% python3 -q
>>> import numpy as np
>>> np.set_printoptions(precision=2, suppress=True, linewidth=120, floatmode="fixed")
>>> feats = np.loadtxt("w.csv", delimiter=",")
>>> feats
array([[78.00, 18.00, 54.00, 27.00],
       [18.00,  1.00, 12.00,  6.00],
       [54.00, 12.00, 33.00, 18.00],
       [27.00,  6.00, 18.00,  6.00]])
>>> U, sig, vt = np.linalg.svd(feats, full_matrices=False)
>>> sig / sig[0]
array([1.00, 0.02, 0.02, 0.02])
>>> U.shape, sig.shape, vt.shape
((4, 4), (4,), (4, 4))
>>> sig
array([127.00,   3.00,   3.00,   3.00])
>>> q, vecs = np.linalg.qr(feats[:, :1])[0], np.linalg.qr(feats[:, 1:])[0]
>>> sig = np.linalg.svd(q.T @ vecs, compute_uv=False)
>>> np.degrees(np.arccos(sig.clip(0, 1)))
array([2.79])
>>> round(np.linalg.norm(q @ q.T - vecs @ vecs.T, 2), 2)
np.float64(1.0)
>>> A2 = np.linalg.inv(feats)
>>> np.allclose(A2, feats.T)
False
>>> np.linalg.det(feats) * A2
array([[ 414.00, -162.00, -486.00, -243.00],
       [-162.00, 1107.00, -108.00,  -54.00],
       [-486.00, -108.00,  819.00, -162.00],
       [-243.00,  -54.00, -162.00, 1062.00]])
>>> np.linalg.inv(A2)
array([[78.00, 18.00, 54.00, 27.00],
       [18.00,  1.00, 12.00,  6.00],
       [54.00, 12.00, 33.00, 18.00],
       [27.00,  6.00, 18.00,  6.00]])
>>> np.abs(np.linalg.svd(feats)[2][-1])
array([0.61, 0.23, 0.68, 0.34])
>>> round(np.log10(np.linalg.cond(feats)))
2
>>> np.argsort(-np.linalg.norm(feats, axis=0).round(6), kind="stable")[:3]
array([0, 2, 3])
>>> mat = np.load("run18.npy")
>>> mat
array([[ -1,  -4,  -2,  -4,   2],
       [ -5,   0,   3,  -6,   5],
       [ -7,   5,   6, -11,   7],
       [ -8,   6,   4, -16,   5],
       [ -4,  11,   6, -19,   1],
       [ -5,   6,   4, -19,   3],
       [-10,   7,   1, -24,   0],
       [ -5,   2,   0, -26,  -5],
       [ -7,   2,  -1, -23,  -8],
       [-10,  -1,   4, -28,  -7],
       [-10,   4,   5, -23,  -3],
       [-14,   1,   8, -24,  -2],
       [-11,   6,   9, -23,   3],
       [-16,  11,   6, -27,   8],
       [-11,  12,   5, -31,   9],
       [-12,  10,   4, -26,   7],
       [ -7,  15,   1, -24,   5],
       [ -6,  13,   0, -19,   2],
       [ -4,  14,  -5, -15,   0],
       [ -7,  18,  -6, -10,   2],
       [ -5,  17,  -8,  -8,   3],
       [ -2,  12, -10, -12,   1],
       [ -4,  12, -10, -13,   2],
       [ -2,  16, -10, -14,  -2],
       [ -3,  14,  -8, -16,  -2],
       [ -5,  17,  -4, -18,  -4],
       [ -9,  17,   1, -18,  -3],
       [ -8,  19,  -1, -14,  -7],
       [-11,  16,  -2, -18,  -4],
       [-11,  12,  -4, -21,   0],
       [-14,  14,  -1, -25,   1],
       [-18,  12,   1, -20,  -1],
       [-17,  16,   0, -18,  -2]])
>>> idx = mat[:, 1] > np.median(mat[:, 1])
>>> r0 = mat[idx].mean(axis=0) - mat[~idx].mean(axis=0)
>>> ((mat - mat.mean(axis=0)) @ r0 > 0).astype(int)
array([0, 0, 0, 0, 0, 0, 0, 0, 0, 0, 0, 0, 0, 0, 0, 0, 1, 1, 1, 1, 1, 1, 1, 1, 1, 1, 1, 1, 1, 1, 1, 1, 1])
>>> np.argsort(-np.abs(r0).round(6), kind="stable")
array([1, 2, 3, 4, 0])
>>> idx.astype(int)
array([0, 0, 0, 0, 0, 0, 0, 0, 0, 0, 0, 0, 0, 0, 0, 0, 1, 1, 1, 1, 1, 0, 0, 1, 1, 1, 1, 1, 1, 0, 1, 0, 1])
>>> np.linalg.matrix_rank(mat)
np.int64(5)
>>> mat.sum(axis=1)
array([ -9,  -3,   0,  -9,  -5, -11, -26, -34, -37, -42, -27, -31, -16, -18, -16, -17, -10, -10, -10,  -3,  -1, -11,
       -13, -12, -15, -14, -12, -11, -19, -24, -25, -26, -21])
>>> np.abs(mat).max()
np.int64(31)
>>> np.unravel_index(np.abs(mat).argmax(), mat.shape)
(np.int64(14), np.int64(3))
>>> mat[33]
Traceback (most recent call last):
  File "<python-input-30>", line 1, in <module>
    mat[33]
    ~~~^^^^
IndexError: index 33 is out of bounds for axis 0 with size 33
>>> np.linalg.svd(mat, compute_uv=False)
array([135.82,  44.23,  26.58,  19.87,  14.17])
>>> W2 = mat[[27, 4]].astype(float)
>>> for _ in range(6):
...     idx = np.linalg.norm(mat[:, None] - W2, axis=-1).argmin(axis=1)
...     W2 = np.array([mat[idx == j].mean(axis=0) for j in range(2)])
... 
>>> idx
array([1, 1, 1, 1, 1, 1, 1, 1, 1, 1, 1, 1, 1, 1, 1, 1, 1, 0, 0, 0, 0, 0, 0, 0, 0, 0, 0, 0, 0, 0, 1, 1, 0])
>>> W2
array([[ -6.71,  15.21,  -4.79, -15.29,  -1.00],
       [ -9.21,   6.26,   3.32, -21.00,   1.58]])
>>> W2[1] - W2[0]
array([-2.50, -8.95,  8.10, -5.71,  2.58])
>>> r0 = np.array([2, 2, 1, 2, 2])
>>> E = np.array([np.roll(r0, i) for i in range(5)])
>>> E
array([[2, 2, 1, 2, 2],
       [2, 2, 2, 1, 2],
       [2, 2, 2, 2, 1],
       [1, 2, 2, 2, 2],
       [2, 1, 2, 2, 2]])
>>> A2 = E / np.linalg.norm(E, axis=1, keepdims=True)
>>> C2 = A2 @ A2.T
>>> C2
array([[1.00, 0.94, 0.94, 0.94, 0.94],
       [0.94, 1.00, 0.94, 0.94, 0.94],
       [0.94, 0.94, 1.00, 0.94, 0.94],
       [0.94, 0.94, 0.94, 1.00, 0.94],
       [0.94, 0.94, 0.94, 0.94, 1.00]])
>>> round(np.degrees(np.arccos(np.clip(C2[1, 2], -1, 1))), 2)
np.float64(19.75)
>>> (C2 - 2 * np.eye(5)).round(6).argmax(axis=1)
array([1, 0, 0, 0, 0])
>>> C2[1]
array([0.94, 1.00, 0.94, 0.94, 0.94])
>>> (np.abs(C2) > 0.9).astype(int)
array([[1, 1, 1, 1, 1],
       [1, 1, 1, 1, 1],
       [1, 1, 1, 1, 1],
       [1, 1, 1, 1, 1],
       [1, 1, 1, 1, 1]])
>>> rng = np.random.default_rng(74)
>>> idx = rng.permutation(5)
>>> A2 = E[:, idx] * rng.choice([-1, 1], 5)
>>> A2
array([[ 2,  1,  2,  2, -2],
       [ 2,  2,  1,  2, -2],
       [ 1,  2,  2,  2, -2],
       [ 2,  2,  2,  2, -1],
       [ 2,  2,  2,  1, -2]])
>>> U, _, vt = np.linalg.svd(E.T @ A2)
>>> np.round(np.linalg.lstsq(E, A2)[0], 2) + 0
array([[ 0.00,  0.00,  0.00,  0.00, -1.00],
       [ 0.00,  0.00,  0.00,  1.00,  0.00],
       [ 0.00,  1.00,  0.00,  0.00,  0.00],
       [ 0.00,  0.00,  1.00,  0.00,  0.00],
       [ 1.00,  0.00,  0.00,  0.00,  0.00]])
>>> idx
array([4, 2, 3, 1, 0])
>>> np.round(U @ vt, 2) + 0
array([[ 0.00,  0.00,  0.00,  0.00, -1.00],
       [ 0.00,  0.00,  0.00,  1.00,  0.00],
       [ 0.00,  1.00,  0.00,  0.00,  0.00],
       [ 0.00,  0.00,  1.00,  0.00,  0.00],
       [ 1.00,  0.00,  0.00,  0.00,  0.00]])
>>> theta = np.radians(180)
>>> Rm = np.eye(5)
>>> Rm[3, 3] = Rm[2, 2] = np.cos(theta)
>>> Rm[3, 2], Rm[2, 3] = -np.sin(theta), np.sin(theta)
>>> Rm.round(2) + 0
array([[ 1.00,  0.00,  0.00,  0.00,  0.00],
       [ 0.00,  1.00,  0.00,  0.00,  0.00],
       [ 0.00,  0.00, -1.00,  0.00,  0.00],
       [ 0.00,  0.00,  0.00, -1.00,  0.00],
       [ 0.00,  0.00,  0.00,  0.00,  1.00]])
>>> A2 = E @ Rm.T
>>> np.allclose(np.linalg.norm(E, axis=1), np.linalg.norm(A2, axis=1))
True
>>> np.abs(A2 - E).max(axis=0)
array([0.00, 0.00, 4.00, 4.00, 0.00])
>>> np.linalg.svd(E, compute_uv=False), np.linalg.svd(A2, compute_uv=False)
(array([9.00, 1.00, 1.00, 1.00, 1.00]), array([9.00, 1.00, 1.00, 1.00, 1.00]))
>>> A2
array([[ 2.00,  2.00, -1.00, -2.00,  2.00],
       [ 2.00,  2.00, -2.00, -1.00,  2.00],
       [ 2.00,  2.00, -2.00, -2.00,  1.00],
       [ 1.00,  2.00, -2.00, -2.00,  2.00],
       [ 2.00,  1.00, -2.00, -2.00,  2.00]])
>>> q, vecs = np.linalg.qr(A2[:, :2])[0], np.linalg.qr(A2[:, 2:])[0]
>>> sig = np.linalg.svd(q.T @ vecs, compute_uv=False)
>>> round(float(np.linalg.norm(q @ q.T - vecs @ vecs.T, 2)), 2)
1.0
>>> (sig > 0.9).sum()
np.int64(1)
>>> W2 = np.sign(np.array([[-5, 7, 9, 8], [1, -5, -7, -7], [3, 6, 3, -6], [-6, 5, -4, -7]]))
>>> A2 = (np.tril(W2, -1) + np.eye(4)) @ (np.triu(W2, 1) + np.eye(4))
>>> vals = np.array([-1, -1, 3, 2])
>>> W0 = np.rint(A2 * vals @ np.linalg.inv(A2)) + 0
>>> W0
array([[ 13.00, -18.00,  11.00,   7.00],
       [  0.00,  -1.00,   0.00,   0.00],
       [  2.00,  -6.00,   4.00,   1.00],
       [-24.00,  36.00, -24.00, -13.00]])
>>> C2 = W0.T @ W0
>>> np.allclose(C2, C2.T)
True
>>> np.round(np.linalg.svd(W0, compute_uv=False) ** 2, 2) + 0
array([3331.66,    5.58,    0.76,    0.00])
>>> np.trace(C2), (W0 ** 2).sum()
(np.float64(3338.0), np.float64(3338.0))
>>> np.linalg.matrix_rank(C2)
np.int64(4)
>>> C2
array([[  749.00, -1110.00,   727.00,   405.00],
       [-1110.00,  1657.00, -1086.00,  -600.00],
       [  727.00, -1086.00,   713.00,   393.00],
       [  405.00,  -600.00,   393.00,   219.00]])
>>> np.round(np.linalg.eigvalsh(C2)[::-1], 2) + 0
array([3331.66,    5.58,    0.76,    0.00])
>>> (W0 @ W0.T).shape
(4, 4)
>>> idx = rng.permutation(4)
>>> idx
array([2, 0, 1, 3])
>>> A2 = W0[idx][:, idx]
>>> A2
array([[  4.00,   2.00,  -6.00,   1.00],
       [ 11.00,  13.00, -18.00,   7.00],
       [  0.00,   0.00,  -1.00,   0.00],
       [-24.00, -24.00,  36.00, -13.00]])
>>> np.trace(A2)
np.float64(3.0)
>>> np.sort(np.abs(np.linalg.eigvals(A2)))
array([1.00, 1.00, 2.00, 3.00])
>>> np.allclose(A2, W0)
False
>>> A2 = np.array([[0, 5], [4, 8]])
>>> J = np.tile(A2, (2, 2))
>>> J
array([[0, 5, 0, 5],
       [4, 8, 4, 8],
       [0, 5, 0, 5],
       [4, 8, 4, 8]])
>>> # column 2 repeats column 0
>>> np.einsum("ij,ji->", J, J)
np.int64(416)
>>> round(np.linalg.det(J.T), 2)
np.float64(0.0)
>>> np.einsum("ii->", J)
np.int64(16)
>>> np.linalg.svd(W0, compute_uv=False)
array([57.72,  2.36,  0.87,  0.05])
>>> W0.sum(axis=1)
array([ 13.00,  -1.00,   1.00, -25.00])
>>> W0 - W0[0]
array([[  0.00,   0.00,   0.00,   0.00],
       [-13.00,  17.00, -11.00,  -7.00],
       [-11.00,  12.00,  -7.00,  -6.00],
       [-37.00,  54.00, -35.00, -20.00]])
>>> np.unravel_index(np.abs(W0).argmax(), W0.shape)
(np.int64(3), np.int64(1))
>>> np.linalg.rank(W0)
Traceback (most recent call last):
  File "<python-input-100>", line 1, in <module>
    np.linalg.rank(W0)
    ^^^^^^^^^^^^^^
AttributeError: module 'numpy.linalg' has no attribute 'rank'
>>> np.zeros(4, 4)
Traceback (most recent call last):
  File "<python-input-101>", line 1, in <module>
    np.zeros(4, 4)
    ~~~~~~~~^^^^^^
TypeError: Cannot interpret '4' as a data type
>>> U, sig, vt = np.linalg.svd(J)
>>> sig.round(2) + 0
array([20.10,  3.98,  0.00,  0.00])
>>> A2 = U[:, :2] @ np.diag(sig[:2]) @ vt[:2]
>>> A2.round(2) + 0
array([[0.00, 5.00, 0.00, 5.00],
       [4.00, 8.00, 4.00, 8.00],
       [0.00, 5.00, 0.00, 5.00],
       [4.00, 8.00, 4.00, 8.00]])
>>> np.round(np.linalg.norm(J - A2) / np.linalg.norm(J), 2)
np.float64(0.0)
>>> np.linalg.matrix_rank(J, rtol=0.05)
np.int64(2)
>>> round(float(np.linalg.norm(J - A2, 2)), 2), round(float(sig[2]), 2)
(0.0, 0.0)
>>> hat = np.triu(np.array([[-6, 5, -5, -7], [-6, -2, 0, 5], [-4, 2, -8, 7], [4, 9, -3, -1]]), 1) + np.eye(4)
>>> A2 = hat @ J @ np.linalg.inv(hat)
>>> np.trace(A2), np.trace(J)
(np.float64(16.0), np.int64(16))
>>> m1 = np.array([[5, 4, 0, 0], [4, 5, 0, 0], [0, 0, 0, 0], [0, 0, 0, 0]])
>>> # equal to its transpose
>>> np.linalg.cond(m1) > 100
np.True_
>>> round(np.linalg.norm(m1, 2) / np.linalg.norm(m1), 2)
np.float64(0.99)
>>> A2 = np.array([[0, 3, 2, 0, 5, 5, 1, 0],
...     [4, 0, 2, 3, 3, 4, 0, 1],
...     [1, 5, 1, 1, 3, 4, 2, 0],
...     [2, 1, 0, 5, 2, 0, 5, 1],
...     [2, 4, 5, 1, 0, 3, 1, 1],
...     [4, 0, 2, 4, 3, 3, 4, 4]])
>>> F = A2.T @ A2
>>> F
array([[41, 15, 27, 41, 31, 38, 30, 24],
       [15, 51, 31, 14, 32, 47, 22,  5],
       [27, 31, 38, 20, 25, 43, 17, 15],
       [41, 14, 20, 52, 34, 31, 44, 25],
       [31, 32, 25, 34, 56, 58, 33, 17],
       [38, 47, 43, 31, 58, 75, 28, 19],
       [30, 22, 17, 44, 33, 28, 47, 22],
       [24,  5, 15, 25, 17, 19, 22, 19]])
>>> # equal to its transpose
>>> U, sig, vt = np.linalg.svd(F)
>>> sig.round(2) + 0
array([256.53,  66.86,  25.45,  22.48,   5.48,   2.20,   0.00,   0.00])
>>> np.argmax(sig[:-1] / (sig[1:] + 1e-6)) + 1
np.int64(6)
>>> A2 = U[:, :6] @ np.diag(sig[:6]) @ vt[:6]
>>> round(float(np.linalg.norm(F - A2) / np.linalg.norm(F)), 2)
0.0
>>> np.linalg.matrix_rank(A2)
np.int64(6)
>>> np.round(np.linalg.norm(F - A2, 2), 2), round(float(sig[6]), 2)
(np.float64(0.0), 0.0)
>>> round(np.abs(F - A2).max(), 2)
np.float64(0.0)
